In [1]: import numpy as np

In [2]: from numpy import linalg as LA

In [3]: np.set_printoptions(precision=1, suppress=True, linewidth=120, sign=" ")

In [4]: def tidy(a):
   ...:     return np.round(a, 1) + 0
   ...: 

In [5]: F = np.load("sample6.npy")

In [6]: print(tidy(F))
[[ 0.9  0.4  0. ]
 [-0.4  0.9  0. ]
 [ 0.   0.   1. ]]

In [7]: print(np.allclose(F, F.T))
False

In [8]: print(tidy(F @ F))
[[ 0.7  0.7  0. ]
 [-0.7  0.7  0. ]
 [ 0.   0.   1. ]]

In [9]: print(tidy((F + F.T) / 2))
[[ 0.9  0.   0. ]
 [ 0.   0.9  0. ]
 [ 0.   0.   1. ]]

In [10]: print(np.allclose(F @ F.T, F.T @ F))
True

In [11]: print(tidy(np.abs(LA.eigvals(F)).max()))
1.0

In [12]: x = np.array([0, 8, -4])

In [13]: rhs = F @ x

In [14]: print(tidy(rhs))
[ 3.1  7.4 -4. ]

In [15]: print(tidy(LA.solve(F, -3 * rhs)))
[  0. -24.  12.]

In [16]: print(tidy(LA.solve(F, F[:, 0])))
[ 1.  0.  0.]

In [17]: x = np.array([-2, 9, 5])

In [18]: print(3 - LA.matrix_rank(F - np.eye(3), tol=1e-8))
1

In [19]: print(F[:, 2] @ F[:, 0])
0.0

In [20]: f = np.array([6, 1, -7, 2, -6, -1, 5])

In [21]: v = np.array([1, 3, 2])

In [22]: X = f[:, None] + v[None, :]

In [23]: print(X)
[[ 7  9  8]
 [ 2  4  3]
 [-6 -4 -5]
 [ 3  5  4]
 [-5 -3 -4]
 [ 0  2  1]
 [ 6  8  7]]

In [24]: A2 = X / np.sqrt((X ** 2).mean(axis=1, keepdims=True))

In [25]: print(X - X.mean(axis=1, keepdims=True))
[[-1.  1.  0.]
 [-1.  1.  0.]
 [-1.  1.  0.]
 [-1.  1.  0.]
 [-1.  1.  0.]
 [-1.  1.  0.]
 [-1.  1.  0.]]

In [26]: print(tidy(LA.norm(X, axis=1)))
[ 13.9   5.4   8.8   7.1   7.1   2.2  12.2]

In [27]: print(tidy(LA.norm(X) ** 2 / LA.norm(X, 2) ** 2))
1.0

In [28]: print(tidy(LA.norm(X, axis=0)))
[ 12.6  14.7  13.4]

In [29]: A2 = np.array([[1, 0, 0], [0, 0, 0], [1, 0, 0]])

In [30]: print(tidy(np.einsum("ik,kj->ji", F, A2)))
[[ 0.9 -0.4  1. ]
 [ 0.   0.   0. ]
 [ 0.   0.   0. ]]

In [31]: print(LA.matrix_rank(F @ A2))
1

In [32]: T = np.stack([X, 5 * X, X[::-1]])

In [33]: print(np.einsum("bij,cij->bc", T, T))
[[   554   2770    536]
 [  2770  13850   2680]
 [   536   2680    554]]

In [34]: print(tidy(LA.norm(T, axis=(1, 2))))
[  23.5  117.7   23.5]

In [35]: print(T.sum(axis=0))
[[ 48  62  55]
 [ 12  26  19]
 [-41 -27 -34]
 [ 21  35  28]
 [-36 -22 -29]
 [  2  16   9]
 [ 43  57  50]]

In [36]: print(LA.matrix_rank(T))
[ 2  2  2]

In [37]: mat = np.array([[8, 10, -5, 6, -5, -1],
    ...:     [10, 4, 1, -6, -1, 3],
    ...:     [-5, 1, 4, 0, 1, -6],
    ...:     [6, -6, 0, 8, 2, -5],
    ...:     [-5, -1, 1, 2, 2, -4],
    ...:     [-1, 3, -6, -5, -4, 10]])

In [38]: mat.inv()
---------------------------------------------------------------------------
AttributeError                            Traceback (most recent call last)
Cell In[38], line 1
----> 1 mat.inv()

AttributeError: 'numpy.ndarray' object has no attribute 'inv'

In [39]: print(LA.matrix_power(mat, 2))
[[ 251   81  -49   31  -49   32]
 [  81  163  -61  -29  -79   60]
 [ -49  -61   79   -4   54  -80]
 [  31  -29   -4  165   16 -122]
 [ -49  -79   54   16   51  -62]
 [  32   60  -80 -122  -62  187]]

In [40]: print(tidy(LA.eigvalsh(mat).min()))
-10.7

In [41]: try:
    ...:     LA.cholesky(mat)
    ...: except LA.LinAlgError as e:
    ...:     print("failed:", e)
    ...: 
failed: Matrix is not positive definite

In [42]: print([round(float(LA.det(mat[:i, :i])), 2) + 0 for i in range(1, 7)])
[8.0, -68.0, -480.0, -7872.0, -10496.0, 26176.0]

In [43]: m1 = np.load("x.npy")

In [44]: print(m1)
[[ 32  36  32  20  36  12  28]
 [-28 -20   4  32   4  60   0]
 [ 37  41  25  10  31 -11  22]
 [-22  -8 -19  14 -10   5 -22]
 [ 24  22  46  30  42  52  42]
 [  7  -1 -10 -26 -13 -36  -6]]

In [45]: # rank 3

In [46]: m1 @ m1
---------------------------------------------------------------------------
ValueError                                Traceback (most recent call last)
Cell In[46], line 1
----> 1 m1 @ m1

ValueError: matmul: Input operand 1 has a mismatch in its core dimension 0, with gufunc signature (n?,k),(k,m?)->(n?,m?) (size 6 is different from 7)

In [47]: C2 = m1.T @ m1

In [48]: print(np.diag(C2))
[ 4286  3926  4242  3296  4306  7890  3552]

In [49]: A2 = np.array([[-2], [1], [0], [1], [-2], [-2], [3], [2], [1], [-3], [0]])

In [50]: Z = np.array([[-1, 1, -1, 2, -2, 3, 2, 2]])

In [51]: W0 = A2 @ Z

In [52]: print(W0)
[[ 2 -2  2 -4  4 -6 -4 -4]
 [-1  1 -1  2 -2  3  2  2]
 [ 0  0  0  0  0  0  0  0]
 [-1  1 -1  2 -2  3  2  2]
 [ 2 -2  2 -4  4 -6 -4 -4]
 [ 2 -2  2 -4  4 -6 -4 -4]
 [-3  3 -3  6 -6  9  6  6]
 [-2  2 -2  4 -4  6  4  4]
 [-1  1 -1  2 -2  3  2  2]
 [ 3 -3  3 -6  6 -9 -6 -6]
 [ 0  0  0  0  0  0  0  0]]

In [53]: left, sv, vt = LA.svd(W0, full_matrices=False)

In [54]: print(left.shape, sv.shape, vt.shape)
(11, 8) (8,) (8, 8)

In [55]: print(tidy(sv / sv[0]))
[ 1.  0.  0.  0.  0.  0.  0.  0.]

In [56]: print(tidy(left.T @ left))
[[ 1.  0.  0.  0.  0.  0.  0.  0.]
 [ 0.  1.  0.  0.  0.  0.  0.  0.]
 [ 0.  0.  1.  0.  0.  0.  0.  0.]
 [ 0.  0.  0.  1.  0.  0.  0.  0.]
 [ 0.  0.  0.  0.  1.  0.  0.  0.]
 [ 0.  0.  0.  0.  0.  1.  0.  0.]
 [ 0.  0.  0.  0.  0.  0.  1.  0.]
 [ 0.  0.  0.  0.  0.  0.  0.  1.]]

In [57]: print(tidy(sv))
[ 32.2   0.    0.    0.    0.    0.    0.    0. ]

In [58]: W1 = np.array([[1, 3, 2],
    ...:     [0, 1, -3],
    ...:     [2, -1, -2],
    ...:     [3, -1, -2],
    ...:     [0, 3, -2],
    ...:     [0, 0, 2],
    ...:     [-3, 1, -2],
    ...:     [0, 0, -3]])

In [59]: b = np.array([0, 2, 1])

In [60]: act = np.maximum(W0 @ W1 + b, 0)

In [61]: print(act)
[[  6  16  15]
 [  0   0   0]
 [  0   2   1]
 [  0   0   0]
 [  6  16  15]
 [  6  16  15]
 [  0   0   0]
 [  0   0   0]
 [  0   0   0]
 [  9  23  22]
 [  0   2   1]]

In [62]: print((act > 0).astype(int))
[[ 1  1  1]
 [ 0  0  0]
 [ 0  1  1]
 [ 0  0  0]
 [ 1  1  1]
 [ 1  1  1]
 [ 0  0  0]
 [ 0  0  0]
 [ 0  0  0]
 [ 1  1  1]
 [ 0  1  1]]

In [63]: Z = np.array([[-5, -6], [-2, -3], [-9, -1]])

In [64]: print((act @ Z).round(6).argmax(axis=1))
[ 1  0  1  0  1  1  0  0  0  1  1]

In [65]: print(act @ Z)
[[-197  -99]
 [   0    0]
 [ -13   -7]
 [   0    0]
 [-197  -99]
 [-197  -99]
 [   0    0]
 [   0    0]
 [   0    0]
 [-289 -145]
 [ -13   -7]]
